$ python3 -q
>>> import numpy as np
>>> np.set_printoptions(precision=2, suppress=True, linewidth=200, floatmode="fixed")
>>> rng = np.random.default_rng(170573)
>>> lab = rng.integers(0, 2, 12)
>>> W0 = (lab[:, None] == lab) * 3 + np.eye(12)
>>> W0
array([[4.00, 3.00, 0.00, 3.00, 3.00, 0.00, 0.00, 3.00, 0.00, 3.00, 3.00, 3.00],
       [3.00, 4.00, 0.00, 3.00, 3.00, 0.00, 0.00, 3.00, 0.00, 3.00, 3.00, 3.00],
       [0.00, 0.00, 4.00, 0.00, 0.00, 3.00, 3.00, 0.00, 3.00, 0.00, 0.00, 0.00],
       [3.00, 3.00, 0.00, 4.00, 3.00, 0.00, 0.00, 3.00, 0.00, 3.00, 3.00, 3.00],
       [3.00, 3.00, 0.00, 3.00, 4.00, 0.00, 0.00, 3.00, 0.00, 3.00, 3.00, 3.00],
       [0.00, 0.00, 3.00, 0.00, 0.00, 4.00, 3.00, 0.00, 3.00, 0.00, 0.00, 0.00],
       [0.00, 0.00, 3.00, 0.00, 0.00, 3.00, 4.00, 0.00, 3.00, 0.00, 0.00, 0.00],
       [3.00, 3.00, 0.00, 3.00, 3.00, 0.00, 0.00, 4.00, 0.00, 3.00, 3.00, 3.00],
       [0.00, 0.00, 3.00, 0.00, 0.00, 3.00, 3.00, 0.00, 4.00, 0.00, 0.00, 0.00],
       [3.00, 3.00, 0.00, 3.00, 3.00, 0.00, 0.00, 3.00, 0.00, 4.00, 3.00, 3.00],
       [3.00, 3.00, 0.00, 3.00, 3.00, 0.00, 0.00, 3.00, 0.00, 3.00, 4.00, 3.00],
       [3.00, 3.00, 0.00, 3.00, 3.00, 0.00, 0.00, 3.00, 0.00, 3.00, 3.00, 4.00]])
>>> # symmetric
>>> evals, V = np.linalg.eigh(W0)
>>> x = np.array([1, -3, -2, 1, 3, 0, -3, 2, 3, -1, 2, 0])
>>> (np.sign(V[:, -1].round(6)) == np.sign(V[0, -1].round(6))).astype(int)
array([1, 1, 0, 1, 1, 0, 0, 1, 0, 1, 1, 1])
>>> np.linalg.eigvalsh(W0[1:, 1:])
array([ 1.00,  1.00,  1.00,  1.00,  1.00,  1.00,  1.00,  1.00,  1.00, 13.00, 22.00])
>>> np.round(V * np.abs(evals) @ V.T, 2) + 0
array([[4.00, 3.00, 0.00, 3.00, 3.00, 0.00, 0.00, 3.00, 0.00, 3.00, 3.00, 3.00],
       [3.00, 4.00, 0.00, 3.00, 3.00, 0.00, 0.00, 3.00, 0.00, 3.00, 3.00, 3.00],
       [0.00, 0.00, 4.00, 0.00, 0.00, 3.00, 3.00, 0.00, 3.00, 0.00, 0.00, 0.00],
       [3.00, 3.00, 0.00, 4.00, 3.00, 0.00, 0.00, 3.00, 0.00, 3.00, 3.00, 3.00],
       [3.00, 3.00, 0.00, 3.00, 4.00, 0.00, 0.00, 3.00, 0.00, 3.00, 3.00, 3.00],
       [0.00, 0.00, 3.00, 0.00, 0.00, 4.00, 3.00, 0.00, 3.00, 0.00, 0.00, 0.00],
       [0.00, 0.00, 3.00, 0.00, 0.00, 3.00, 4.00, 0.00, 3.00, 0.00, 0.00, 0.00],
       [3.00, 3.00, 0.00, 3.00, 3.00, 0.00, 0.00, 4.00, 0.00, 3.00, 3.00, 3.00],
       [0.00, 0.00, 3.00, 0.00, 0.00, 3.00, 3.00, 0.00, 4.00, 0.00, 0.00, 0.00],
       [3.00, 3.00, 0.00, 3.00, 3.00, 0.00, 0.00, 3.00, 0.00, 4.00, 3.00, 3.00],
       [3.00, 3.00, 0.00, 3.00, 3.00, 0.00, 0.00, 3.00, 0.00, 3.00, 4.00, 3.00],
       [3.00, 3.00, 0.00, 3.00, 3.00, 0.00, 0.00, 3.00, 0.00, 3.00, 3.00, 4.00]])
>>> np.round(x @ W0 @ x / (x @ x), 2), round(evals[0], 2), round(evals[-1], 2)
(np.float64(2.71), np.float64(1.0), np.float64(25.0))
>>> np.round(V * np.sqrt(evals) @ V.T, 2) + 0
array([[1.50, 0.50, 0.00, 0.50, 0.50, 0.00, 0.00, 0.50, 0.00, 0.50, 0.50, 0.50],
       [0.50, 1.50, 0.00, 0.50, 0.50, 0.00, 0.00, 0.50, 0.00, 0.50, 0.50, 0.50],
       [0.00, 0.00, 1.65, 0.00, 0.00, 0.65, 0.65, 0.00, 0.65, 0.00, 0.00, 0.00],
       [0.50, 0.50, 0.00, 1.50, 0.50, 0.00, 0.00, 0.50, 0.00, 0.50, 0.50, 0.50],
       [0.50, 0.50, 0.00, 0.50, 1.50, 0.00, 0.00, 0.50, 0.00, 0.50, 0.50, 0.50],
       [0.00, 0.00, 0.65, 0.00, 0.00, 1.65, 0.65, 0.00, 0.65, 0.00, 0.00, 0.00],
       [0.00, 0.00, 0.65, 0.00, 0.00, 0.65, 1.65, 0.00, 0.65, 0.00, 0.00, 0.00],
       [0.50, 0.50, 0.00, 0.50, 0.50, 0.00, 0.00, 1.50, 0.00, 0.50, 0.50, 0.50],
       [0.00, 0.00, 0.65, 0.00, 0.00, 0.65, 0.65, 0.00, 1.65, 0.00, 0.00, 0.00],
       [0.50, 0.50, 0.00, 0.50, 0.50, 0.00, 0.00, 0.50, 0.00, 1.50, 0.50, 0.50],
       [0.50, 0.50, 0.00, 0.50, 0.50, 0.00, 0.00, 0.50, 0.00, 0.50, 1.50, 0.50],
       [0.50, 0.50, 0.00, 0.50, 0.50, 0.00, 0.00, 0.50, 0.00, 0.50, 0.50, 1.50]])
